In [1]: import numpy as np

In [2]: np.set_printoptions(precision=1, suppress=True, linewidth=140, legacy="1.25")

In [3]: rnd = lambda a: np.round(a, 1) + 0

In [4]: W0 = np.loadtxt("x.csv", delimiter=",")

In [5]: W0
Out[5]: 
array([[ 6.,  0.,  0.,  0.],
       [ 6.,  1.,  0.,  3.],
       [ 6.,  0., 15.,  0.],
       [ 6.,  0., 15.,  0.],
       [ 6.,  0.,  5.,  0.],
       [ 6.,  0., 15.,  0.],
       [ 6.,  0.,  5.,  0.],
       [ 6.,  0., 10.,  0.],
       [ 6.,  1.,  0.,  3.],
       [ 6.,  2.,  0.,  7.],
       [ 6.,  1.,  0.,  3.],
       [ 6.,  0.,  5.,  0.],
       [ 6.,  0., 10.,  0.],
       [ 6.,  0., 10.,  0.],
       [ 6.,  0.,  5.,  0.],
       [ 6.,  0.,  5.,  0.]])

In [6]: r0, g = W0[8], W0[3]

In [7]: r0 @ g
Out[7]: 36.0

In [8]: r0 @ r0
Out[8]: 46.0

In [9]: p = (r0 @ g) / (r0 @ r0) * r0

In [10]: rnd(np.linalg.norm(r0 + g) ** 2 + np.linalg.norm(r0 - g) ** 2)
Out[10]: 614.0

In [11]: rnd(p)
Out[11]: array([4.7, 0.8, 0. , 2.3])

In [12]: rnd(g - p)
Out[12]: array([ 1.3, -0.8, 15. , -2.3])

In [13]: np.argsort(-np.linalg.norm(W0, axis=0).round(6), kind="stable")[:3]
Out[13]: array([2, 0, 3])

In [14]: np.linalg.cond(W0) > 100
Out[14]: True

In [15]: O, V = np.linalg.qr(W0[:, :1])[0], np.linalg.qr(W0[:, 1:])[0]

In [16]: s = np.linalg.svd(O.T @ V, compute_uv=False)

In [17]: rnd(s)
Out[17]: array([0.9])

In [18]: mat = np.loadtxt("dump.csv", delimiter=",")

In [19]: mat
Out[19]: 
array([[  8.,  -6.,   4.,  -1.,   1.],
       [  5.,  -9.,   1.,  -4.,  -2.],
       [  4., -10.,   0.,  -5.,  -3.],
       [  5.,  -9.,   1.,  -4.,  -2.],
       [  4., -10.,   0.,  -5.,  -3.],
       [  2., -12.,  -2.,  -7.,  -5.]])

In [20]: th = np.radians(120)

In [21]: Rm = np.eye(5)

In [22]: Rm[0, 0] = Rm[2, 2] = np.cos(th)

In [23]: Rm[0, 2], Rm[2, 0] = -np.sin(th), np.sin(th)

In [24]: rnd(Rm)
Out[24]: 
array([[-0.5,  0. , -0.9,  0. ,  0. ],
       [ 0. ,  1. ,  0. ,  0. ,  0. ],
       [ 0.9,  0. , -0.5,  0. ,  0. ],
       [ 0. ,  0. ,  0. ,  1. ,  0. ],
       [ 0. ,  0. ,  0. ,  0. ,  1. ]])

In [25]: B = mat @ Rm.T

In [26]: rnd(np.linalg.det(Rm)), rnd(np.trace(Rm))
Out[26]: (1.0, 2.0)

In [27]: rnd(np.linalg.svd(mat, compute_uv=False)), rnd(np.linalg.svd(B, compute_uv=False))
Out[27]: (array([28.6,  8.9,  0. ,  0. ,  0. ]), array([28.6,  8.9,  0. ,  0. ,  0. ]))

In [28]: Uu, s, vt = np.linalg.svd(mat)

In [29]: np.argmax(s[:-1] / (s[1:] + 1e-6)) + 1
Out[29]: 2

In [30]: B = Uu[:, :2] @ np.diag(s[:2]) @ vt[:2]

In [31]: rnd(np.linalg.norm(mat - B) / np.linalg.norm(mat))
Out[31]: 0.0

In [32]: Uu, s, vt = np.linalg.svd(mat)

In [33]: V = vt[:(s > 1e-8).sum()]

In [34]: rng = np.random.default_rng(74940)

In [35]: x0 = mat[3] + 3 * mat[2] + rng.integers(2) * np.eye(5)[4]

In [36]: x0
Out[36]: array([ 17., -39.,   1., -19., -10.])

In [37]: rnd(np.diag(V.T @ V))
Out[37]: array([0.6, 0.7, 0.3, 0.2, 0.2])

In [38]: np.allclose(V.T @ V @ x0, x0)
Out[38]: False

In [39]: np.linalg.matrix_rank(np.vstack([mat, x0]))
Out[39]: 3

In [40]: feats = np.loadtxt("data.csv", delimiter=",")

In [41]: feats
Out[41]: 
array([[  4. ,   3. ,  -4.4, -14.2,   6. ,  -7.8,   8.5,  -0.6,   4.4],
       [  6.1,  -0.8,   8.8, -15.2,  -5.3,   3. ,   0.4,  -5. ,   5.8],
       [ -1.5,  -0.9,   4.9,  14.9, -12.8,   7.8, -11. ,  -1.9,  -8.4],
       [ -1. ,   3.5,   3. ,  -3.3,   0.9,   3.7,  -2.5,  -6.1,   4.6],
       [  2.1,  -4.5,   5.6,   8.5, -13.3,   4.9,  -6.6,   1.9,  -8.1],
       [  5.1,  -7.9,  -0.8,  -6. ,  -0.3,  -6.3,   7.7,  10.2,  -2. ],
       [ -2.1,  -0.6,   3.9,  12.6,  -9.4,   7. ,  -9.3,  -1.7,  -6.3],
       [ -3.5,  11.2,  -3.6,   3.5,   0.9,   1.5,  -5. , -11. ,  -0.1],
       [ -2.4,  -4.6,   7.8,  17.2, -13.7,  10.6, -12.5,   0.3,  -8. ],
       [ -1.1,  -2.4,  14.5,   1.8,  -8.8,  14.4, -10.6,  -7. ,   4.4],
       [ -1.1,   8.6,   3. ,  -0.9,  -3.9,   5.7,  -7.1, -12.3,   2.2],
       [ -1.7,  -4.5,  10.9,   5.5,  -7.2,  11.4,  -8.7,  -2.1,   1.2],
       [ -7.8,   8. , -12.8,  19.3,   4. ,  -3.6,  -3.6,  -1. ,  -8.8],
       [  8.7,   5.9,   1.8, -17.8,  -6.7,  -4.4,   3.1,  -8.2,   1.4],
       [ -8.4,   7.2, -10.5,  18.3,   5.4,  -1.3,  -4. ,  -0.9,  -6.2],
       [  8.7,   2.2,   6.8, -20.1,  -6.1,  -0.2,   2.7,  -7.2,   5.5],
       [ -7.7,  -6. ,  -2.2,  11.1,  11. ,   2.3,   0.6,   8.3,   3. ],
       [  1.2,  -7.2,   7. ,  -8.7,   3.7,   3.1,   3.2,   3.4,   8.3],
       [  1.8,  12.9, -18.3,  -0.8,   3.8, -15.8,   6.9,  -2.7,  -8.8],
       [  1.7, -13.2,   9.7,   1.7,  -4.8,   5.7,  -0.6,   9.1,   0.3],
       [  4.5,   5.1,   4.6,  -5.3, -10.5,   2.7,  -4.6,  -8.7,  -1.8],
       [  2.2,   2.2,   7.4,  -6.8,  -5.1,   5.6,  -3.9,  -7.4,   4.2],
       [ -1. , -12.2,  16.6,  -2.9,  -1.1,  13.6,  -4. ,   2.9,  10.4],
       [ -1.1,   3. ,  11.7,   0.2,  -8. ,  13. , -11.2, -11.6,   4.8],
       [ -0.3,   3.1,  -5.6,   4.5,  -1. ,  -3.9,   0.2,   0.1,  -5.5],
       [ -5.8,  -2.8,   3.4,  12.3,   0.1,   7.8,  -6.9,   0.7,   0.2],
       [ -7.1,  -6.6,   2.6,  10.3,   7.2,   6.5,  -2.3,   5.9,   4.1],
       [ -1.3,  -5.7,  -0.6,   6.4,   0.3,  -0.2,   0.7,   7.3,  -3. ],
       [  8.4,   2.6,   1.6,  -5.9, -14.3,  -3.5,  -0.9,  -3.6,  -8.1],
       [ -1.5,  10.3,  -7.9,  -3.2,   6.7,  -5. ,   2.2,  -6.8,   1.8],
       [ -0.7,   1.9,  -5.4,   1.4,   2.9,  -4.3,   2.4,   1.8,  -2.2],
       [  1. ,  -6.2,  15.4,  -4.9,  -6. ,  12.3,  -6. ,  -3.3,   7.3]])

In [42]: B = np.c_[feats[:, :8] @ np.array([[-2, 2, 3, 2, -1, -1, 2, -3],
    ...:     [-3, 1, -1, 1, -3, -1, -3, -2],
    ...:     [3, 1, -2, -3, 2, -3, 2, 0],
    ...:     [-1, 0, -3, 2, -2, 3, 3, -2],
    ...:     [3, 0, 3, -2, 1, -1, -2, -1],
    ...:     [-3, 1, 0, 3, -1, -3, 0, -2],
    ...:     [-1, 0, -1, 2, 0, 1, -3, -1],
    ...:     [3, 0, -3, 1, 1, 1, 3, 1]]), np.array([1, -2, -1, 2, -2, -1, -2, 0, 2, -1, -2, 2, -2, -1, 0, 2, -1, 1, 2, -1, -1, 1, 0, 2, -1, 0, 2, -1, 2, 1, 1, -2])]

In [43]: rnd(B)
Out[43]: 
array([[  15.1,   -1.2,   71.7,  -23.2,   19.8,  -11.1,  -91.7,   10.9,    1. ],
       [  -8.5,   23.2,   45.8,  -30. ,   31. ,  -85.6,  -19. ,    7.6,   -2. ],
       [ -51. ,    8.8,  -79.8,   36.3,  -38.3,    8.9,  107.1,  -17.2,   -1. ],
       [ -20.4,    8.2,   20.9,  -15.9,   -5.8,  -42. ,  -29. ,   -9.3,    2. ],
       [ -24.7,   10.2,  -64.9,   29.9,  -10.7,    5. ,  106.5,   -2.3,   -2. ],
       [  58. ,   -4.8,    3.6,    0. ,   45.2,   24.3,   22.4,   27.9,   -1. ],
       [ -39.9,    6.1,  -65.1,   28.2,  -31.6,    6.2,   84.8,  -14.7,   -2. ],
       [ -70.7,    2.1,   15.7,    3.7,  -55.9,   -7.8,  -57.1,  -28.8,    0. ],
       [ -34.7,    9. ,  -99.3,   36.1,  -26.6,    4.9,  142. ,  -12.7,    2. ],
       [ -28.9,   24.3,  -30.1,  -11.9,    3.5,  -86.6,   67.8,  -11.9,   -1. ],
       [ -72.3,   15.1,   17.1,   -6. ,  -38.8,  -51.8,  -32.5,  -24.8,   -2. ],
       [  -9.3,   14.4,  -45.5,   -0.5,    5.3,  -47.8,   82.6,   -5.9,    2. ],
       [ -42.7,  -24. ,  -45.1,   42.4,  -73.8,   98.3,   -7.5,  -25.4,   -2. ],
       [ -46.5,   20.7,   71.4,  -19.5,    2.3,  -58.6,  -70.6,    1.9,   -1. ],
       [ -33.2,  -21.4,  -43.4,   34.9,  -65. ,   81.2,   -6. ,  -25.5,    0. ],
       [ -25.5,   26.2,   71.2,  -31.2,   25.4,  -89.4,  -53.4,    6.3,    2. ],
       [  66.1,  -21.3,  -38.5,    1.8,   16.1,   44.6,   32.6,    5. ,   -1. ],
       [  57.7,    5.3,   20.6,  -31.5,   55.8,  -47.5,    5.1,   18.5,    1. ],
       [ -52.6,  -17.6,   44.1,   25.9,  -58.6,   85.6, -110.5,  -11.4,    2. ],
       [  60. ,    5.6,  -47.3,   -0.9,   52.5,  -16.3,  106.2,   21. ,   -1. ],
       [ -66.3,   21.4,   14.3,    0.9,  -21.9,  -50.2,   -4.3,  -12.1,   -1. ],
       [ -32.4,   19.6,   20.8,  -17.4,    1.5,  -70. ,   -8.1,   -7. ,    1. ],
       [  59.9,   16. ,  -23.3,  -31.9,   64.8,  -86.1,   82. ,   14. ,    0. ],
       [ -58.5,   25.5,   -8.3,  -12.9,  -17.5,  -90.2,   27.6,  -21.5,    2. ],
       [ -21.2,   -7. ,   -9.8,   19.1,  -26.2,   40.5,   -5.9,   -5.6,   -1. ],
       [   3.8,   -3.2,  -53.2,   10.1,  -10.6,    5.6,   63.1,   -9.7,    0. ],
       [  53.6,  -11.7,  -44.6,   -1.6,   18.1,   13.7,   51.9,    1.9,    2. ],
       [  34.2,   -9.1,  -37.9,   13.8,   12.2,   36.3,   51.7,    9.2,   -1. ],
       [ -56.2,   17.5,    5.9,   15.5,  -15.6,  -13.2,   15. ,    0. ,    2. ],
       [ -35.9,   -5.6,   48.9,   -6.2,  -33.9,    9. ,  -99.7,  -15.4,    1. ],
       [   2.7,   -9.2,    3.5,    7.4,   -9.6,   33.4,  -21.3,    0.6,    1. ],
       [   8.9,   23.5,   -9. ,  -26.6,   36.6,  -95.9,   56.8,    3.3,   -2. ]])

In [44]: np.linalg.matrix_rank(np.c_[feats, B])
Out[44]: 10

In [45]: rnd(np.linalg.norm(B - feats @ np.linalg.lstsq(feats, B)[0], axis=0))
Out[45]: array([0. , 0. , 0. , 0. , 0. , 0. , 0. , 0. , 7.7])

In [46]: np.linalg.matrix_rank(B)
Out[46]: 9

In [47]: rnd(np.linalg.lstsq(feats, B[:, 0])[0])
Out[47]: array([-2., -3.,  3., -1.,  3., -3., -1.,  3.,  0.])
